$ ipython --no-banner

In [1]: import numpy as np

In [2]: np.set_printoptions(suppress=True, linewidth=160)

In [3]: def rnd(a):
   ...:     return np.round(a, 2) + 0
   ...: 

In [4]: W0 = np.array([[0, 1, 2], [0, 0, 3], [0, 0, 0]])

In [5]: Uu, sv, Vh = np.linalg.svd(W0)

In [6]: np.argmax(sv[:-1] / (sv[1:] + 1e-6)) + 1
Out[6]: np.int64(2)

In [7]: rnd(sv)
Out[7]: array([3.65, 0.82, 0.  ])

In [8]: B = Uu[:, :2] @ np.diag(sv[:2]) @ Vh[:2]

In [9]: np.linalg.matrix_rank(B)
Out[9]: np.int64(2)

In [10]: rnd(np.abs(W0 - B).max())
Out[10]: np.float64(0.0)

In [11]: rnd(np.linalg.norm(W0 - B) / np.linalg.norm(W0))
Out[11]: np.float64(0.0)

In [12]: [int(np.linalg.matrix_rank(np.linalg.matrix_power(W0, p))) for p in range(1, 4)]
Out[12]: [2, 1, 0]

In [13]: np.linalg.matrix_rank(W0 - W0[0, 0] * np.eye(3))
Out[13]: np.int64(2)

In [14]: np.linalg.matrix_power(W0 - np.diag(np.diag(W0)), 3)
Out[14]: 
array([[0, 0, 0],
       [0, 0, 0],
       [0, 0, 0]])

In [15]: Uu, sv, Vh = np.linalg.svd(W0)

In [16]: evecs = Vh[:(sv > 1e-8).sum()]

In [17]: rng = np.random.default_rng(147201)

In [18]: x0 = W0[0] + -3 * W0[1] + rng.integers(2) * np.eye(3)[0]

In [19]: x0
Out[19]: array([ 0.,  1., -7.])

In [20]: rnd(np.linalg.norm(x0 - evecs.T @ evecs @ x0))
Out[20]: np.float64(0.0)

In [21]: rnd(evecs.T @ evecs)
Out[21]: 
array([[0., 0., 0.],
       [0., 1., 0.],
       [0., 0., 1.]])

In [22]: np.linalg.matrix_rank(np.vstack([W0, x0]))
Out[22]: np.int64(2)

In [23]: E = np.array([[0.3, 0.0, 0.7, 1.4, -0.2, 3.5, 0.1, 0.2],
    ...:     [1.3, -0.3, -0.6, 0.6, 0.1, 4.5, 1.0, -1.0],
    ...:     [-0.6, -0.6, -0.4, -0.9, -0.9, -4.5, -0.1, 0.6],
    ...:     [0.7, 0.1, -1.2, -0.7, -1.4, 8.5, 0.2, -1.9]])

In [24]: E
Out[24]: 
array([[ 0.3,  0. ,  0.7,  1.4, -0.2,  3.5,  0.1,  0.2],
       [ 1.3, -0.3, -0.6,  0.6,  0.1,  4.5,  1. , -1. ],
       [-0.6, -0.6, -0.4, -0.9, -0.9, -4.5, -0.1,  0.6],
       [ 0.7,  0.1, -1.2, -0.7, -1.4,  8.5,  0.2, -1.9]])

In [25]: r0 = np.array([3, 5])

In [26]: rnd(np.convolve(E[1], r0))
Out[26]: array([ 3.9,  5.6, -3.3, -1.2,  3.3, 14. , 25.5,  2. , -5. ])

In [27]: J = np.load("layer17.npy")

In [28]: J
Out[28]: 
array([[1.3, 1. , 1. , 3. , 0. , 1. ],
       [2. , 1.3, 3. , 3. , 2. , 0. ],
       [0. , 2. , 0.3, 0. , 0. , 0. ],
       [2. , 2. , 1. , 3.3, 3. , 1. ],
       [2. , 1. , 3. , 1. , 2.3, 0. ],
       [1. , 1. , 1. , 3. , 0. , 1.3]])

In [29]: np.allclose(J, J.T)
Out[29]: False

In [30]: rnd(np.abs(np.linalg.eigvals(J)).max())
Out[30]: np.float64(8.69)

In [31]: np.allclose(J @ J.T, J.T @ J)
Out[31]: False

In [32]: rnd(np.sort(np.abs(np.linalg.eigvals(J))))
Out[32]: array([0.3 , 1.42, 1.42, 1.87, 1.92, 8.69])

In [33]: A = np.diag(np.array([1, 1, 0, 1, 0, 1, 1, 2]))

In [34]: A
Out[34]: 
array([[1, 0, 0, 0, 0, 0, 0, 0],
       [0, 1, 0, 0, 0, 0, 0, 0],
       [0, 0, 0, 0, 0, 0, 0, 0],
       [0, 0, 0, 1, 0, 0, 0, 0],
       [0, 0, 0, 0, 0, 0, 0, 0],
       [0, 0, 0, 0, 0, 1, 0, 0],
       [0, 0, 0, 0, 0, 0, 1, 0],
       [0, 0, 0, 0, 0, 0, 0, 2]])

In [35]: w, evecs = np.linalg.eigh(A)

In [36]: evecs.T @ A @ evecs
Out[36]: 
array([[0., 0., 0., 0., 0., 0., 0., 0.],
       [0., 0., 0., 0., 0., 0., 0., 0.],
       [0., 0., 1., 0., 0., 0., 0., 0.],
       [0., 0., 0., 1., 0., 0., 0., 0.],
       [0., 0., 0., 0., 1., 0., 0., 0.],
       [0., 0., 0., 0., 0., 1., 0., 0.],
       [0., 0., 0., 0., 0., 0., 1., 0.],
       [0., 0., 0., 0., 0., 0., 0., 2.]])

In [37]: np.abs(evecs[:, -1]).round(6).argmax()
Out[37]: np.int64(7)

In [38]: evecs @ np.diag(w) @ evecs.T
Out[38]: 
array([[1., 0., 0., 0., 0., 0., 0., 0.],
       [0., 1., 0., 0., 0., 0., 0., 0.],
       [0., 0., 0., 0., 0., 0., 0., 0.],
       [0., 0., 0., 1., 0., 0., 0., 0.],
       [0., 0., 0., 0., 0., 0., 0., 0.],
       [0., 0., 0., 0., 0., 1., 0., 0.],
       [0., 0., 0., 0., 0., 0., 1., 0.],
       [0., 0., 0., 0., 0., 0., 0., 2.]])

In [39]: np.abs(evecs[:, -1])
Out[39]: array([0., 0., 0., 0., 0., 0., 0., 1.])

In [40]: np.unique(w.round(6) + 0, return_counts=True)[1]
Out[40]: array([2, 5, 1])

In [41]: (A != 0).astype(int)
Out[41]: 
array([[1, 0, 0, 0, 0, 0, 0, 0],
       [0, 1, 0, 0, 0, 0, 0, 0],
       [0, 0, 0, 0, 0, 0, 0, 0],
       [0, 0, 0, 1, 0, 0, 0, 0],
       [0, 0, 0, 0, 0, 0, 0, 0],
       [0, 0, 0, 0, 0, 1, 0, 0],
       [0, 0, 0, 0, 0, 0, 1, 0],
       [0, 0, 0, 0, 0, 0, 0, 1]])

In [42]: rnd(np.sort(np.linalg.eigvals(A).real))
Out[42]: array([0., 0., 1., 1., 1., 1., 1., 2.])

In [43]: (np.linalg.matrix_power((A != 0) + (A.T != 0) + np.eye(8), 8) > 0).astype(int)
Out[43]: 
array([[1, 0, 0, 0, 0, 0, 0, 0],
       [0, 1, 0, 0, 0, 0, 0, 0],
       [0, 0, 1, 0, 0, 0, 0, 0],
       [0, 0, 0, 1, 0, 0, 0, 0],
       [0, 0, 0, 0, 1, 0, 0, 0],
       [0, 0, 0, 0, 0, 1, 0, 0],
       [0, 0, 0, 0, 0, 0, 1, 0],
       [0, 0, 0, 0, 0, 0, 0, 1]])

In [44]: F = np.load("dump.npy")

In [45]: F
Out[45]: 
array([[0, 1, 0, 0, 1, 0, 0, 1, 0],
       [1, 0, 0, 0, 1, 0, 0, 0, 0],
       [0, 0, 0, 1, 0, 1, 1, 0, 1],
       [0, 0, 1, 0, 0, 1, 1, 0, 1],
       [1, 1, 0, 0, 0, 0, 0, 1, 0],
       [0, 0, 1, 1, 0, 0, 1, 0, 1],
       [0, 0, 1, 1, 0, 1, 0, 0, 1],
       [1, 0, 0, 0, 1, 0, 0, 0, 0],
       [0, 0, 1, 1, 0, 1, 1, 0, 0]])

In [46]: rnd(F @ np.linalg.pinv(F) @ F)
Out[46]: 
array([[0., 1., 0., 0., 1., 0., 0., 1., 0.],
       [1., 0., 0., 0., 1., 0., 0., 0., 0.],
       [0., 0., 0., 1., 0., 1., 1., 0., 1.],
       [0., 0., 1., 0., 0., 1., 1., 0., 1.],
       [1., 1., 0., 0., 0., 0., 0., 1., 0.],
       [0., 0., 1., 1., 0., 0., 1., 0., 1.],
       [0., 0., 1., 1., 0., 1., 0., 0., 1.],
       [1., 0., 0., 0., 1., 0., 0., 0., 0.],
       [0., 0., 1., 1., 0., 1., 1., 0., 0.]])

In [47]: np.unique(F.round(6), axis=0).shape
Out[47]: (8, 9)

In [48]: rnd(np.trace(np.linalg.pinv(F) @ F))
Out[48]: np.float64(8.0)

In [49]: def softmax(z):
    ...:     e = np.exp(z - z.max(axis=-1, keepdims=True))
    ...:     return e / e.sum(axis=-1, keepdims=True)
    ...: 

In [50]: rnd(softmax(F).sum(axis=1))
Out[50]: array([1., 1., 1., 1., 1., 1., 1., 1., 1.])

In [51]: rnd(softmax(F[3]))
Out[51]: array([0.06, 0.06, 0.17, 0.06, 0.06, 0.17, 0.17, 0.06, 0.17])

In [52]: scores = F @ F.T / np.sqrt(9)

In [53]: rnd(softmax(scores))
Out[53]: 
array([[0.22, 0.11, 0.08, 0.08, 0.16, 0.08, 0.08, 0.11, 0.08],
       [0.12, 0.17, 0.09, 0.09, 0.12, 0.09, 0.09, 0.17, 0.09],
       [0.05, 0.05, 0.2 , 0.15, 0.05, 0.15, 0.15, 0.05, 0.15],
       [0.05, 0.05, 0.15, 0.2 , 0.05, 0.15, 0.15, 0.05, 0.15],
       [0.16, 0.11, 0.08, 0.08, 0.22, 0.08, 0.08, 0.11, 0.08],
       [0.05, 0.05, 0.15, 0.15, 0.05, 0.2 , 0.15, 0.05, 0.15],
       [0.05, 0.05, 0.15, 0.15, 0.05, 0.15, 0.2 , 0.05, 0.15],
       [0.12, 0.17, 0.09, 0.09, 0.12, 0.09, 0.09, 0.17, 0.09],
       [0.05, 0.05, 0.15, 0.15, 0.05, 0.15, 0.15, 0.05, 0.2 ]])

In [54]: softmax(scores).round(6).argmax(axis=1)
Out[54]: array([0, 1, 2, 3, 4, 5, 6, 1, 8])

In [55]: B = F / np.linalg.norm(F, axis=1, keepdims=True)

In [56]: C2 = B @ B.T

In [57]: np.degrees(np.arccos(np.clip(C2[4, 3], -1, 1)))
Out[57]: np.float64(90.0)

In [58]: rnd(np.linalg.norm(B, axis=1))
Out[58]: array([1., 1., 1., 1., 1., 1., 1., 1., 1.])

In [59]: rnd(C2[4])
Out[59]: array([0.67, 0.41, 0.  , 0.  , 1.  , 0.  , 0.  , 0.41, 0.  ])

In [60]: [round(float(np.linalg.det(F[:i, :i])), 2) + 0 for i in range(1, 10)]
Out[60]: [0.0, -1.0, 0.0, 1.0, -2.0, 4.0, -6.0, 0.0, 0.0]

In [61]: rnd(np.linalg.eigvalsh(F).min())
Out[61]: np.float64(-1.56)

In [62]: np.all(np.linalg.eigvalsh(F) > 0)
Out[62]: np.False_

In [63]: rnd(np.linalg.norm(F))
Out[63]: np.float64(5.48)

In [64]: F.sum(axis=0)
Out[64]: array([3, 2, 4, 4, 3, 4, 4, 2, 4])

In [65]: rnd(np.linalg.svd(F, compute_uv=False))
Out[65]: array([4.  , 2.56, 1.56, 1.  , 1.  , 1.  , 1.  , 1.  , 0.  ])

In [66]: arr = np.loadtxt("block16.csv", delimiter=",")

In [67]: arr
Out[67]: 
array([[1., 0., 0., 0., 0., 0., 0., 0., 0.],
       [0., 0., 0., 1., 0., 0., 0., 0., 0.],
       [0., 0., 0., 0., 0., 0., 0., 0., 1.],
       [0., 0., 0., 0., 0., 1., 0., 0., 0.],
       [0., 0., 0., 0., 0., 0., 1., 0., 0.],
       [0., 0., 0., 0., 1., 0., 0., 0., 0.],
       [0., 1., 0., 0., 0., 0., 0., 0., 0.],
       [0., 0., 0., 0., 0., 0., 0., 1., 0.],
       [0., 0., 1., 0., 0., 0., 0., 0., 0.]])

In [68]: arr @ arr
Out[68]: 
array([[1., 0., 0., 0., 0., 0., 0., 0., 0.],
       [0., 0., 0., 0., 0., 1., 0., 0., 0.],
       [0., 0., 1., 0., 0., 0., 0., 0., 0.],
       [0., 0., 0., 0., 1., 0., 0., 0., 0.],
       [0., 1., 0., 0., 0., 0., 0., 0., 0.],
       [0., 0., 0., 0., 0., 0., 1., 0., 0.],
       [0., 0., 0., 1., 0., 0., 0., 0., 0.],
       [0., 0., 0., 0., 0., 0., 0., 1., 0.],
       [0., 0., 0., 0., 0., 0., 0., 0., 1.]])

In [69]: np.flatnonzero(np.linalg.matrix_power((arr != 0) + (arr.T != 0) + np.eye(9), 9)[0])
Out[69]: array([0])

In [70]: (np.linalg.matrix_power((arr != 0) + (arr.T != 0) + np.eye(9), 9) > 0).astype(int)
Out[70]: 
array([[1, 0, 0, 0, 0, 0, 0, 0, 0],
       [0, 1, 0, 1, 1, 1, 1, 0, 0],
       [0, 0, 1, 0, 0, 0, 0, 0, 1],
       [0, 1, 0, 1, 1, 1, 1, 0, 0],
       [0, 1, 0, 1, 1, 1, 1, 0, 0],
       [0, 1, 0, 1, 1, 1, 1, 0, 0],
       [0, 1, 0, 1, 1, 1, 1, 0, 0],
       [0, 0, 0, 0, 0, 0, 0, 1, 0],
       [0, 0, 1, 0, 0, 0, 0, 0, 1]])

In [71]: rnd(np.linalg.det(arr))
Out[71]: np.float64(-1.0)

In [72]: (arr != 0).astype(int)
Out[72]: 
array([[1, 0, 0, 0, 0, 0, 0, 0, 0],
       [0, 0, 0, 1, 0, 0, 0, 0, 0],
       [0, 0, 0, 0, 0, 0, 0, 0, 1],
       [0, 0, 0, 0, 0, 1, 0, 0, 0],
       [0, 0, 0, 0, 0, 0, 1, 0, 0],
       [0, 0, 0, 0, 1, 0, 0, 0, 0],
       [0, 1, 0, 0, 0, 0, 0, 0, 0],
       [0, 0, 0, 0, 0, 0, 0, 1, 0],
       [0, 0, 1, 0, 0, 0, 0, 0, 0]])
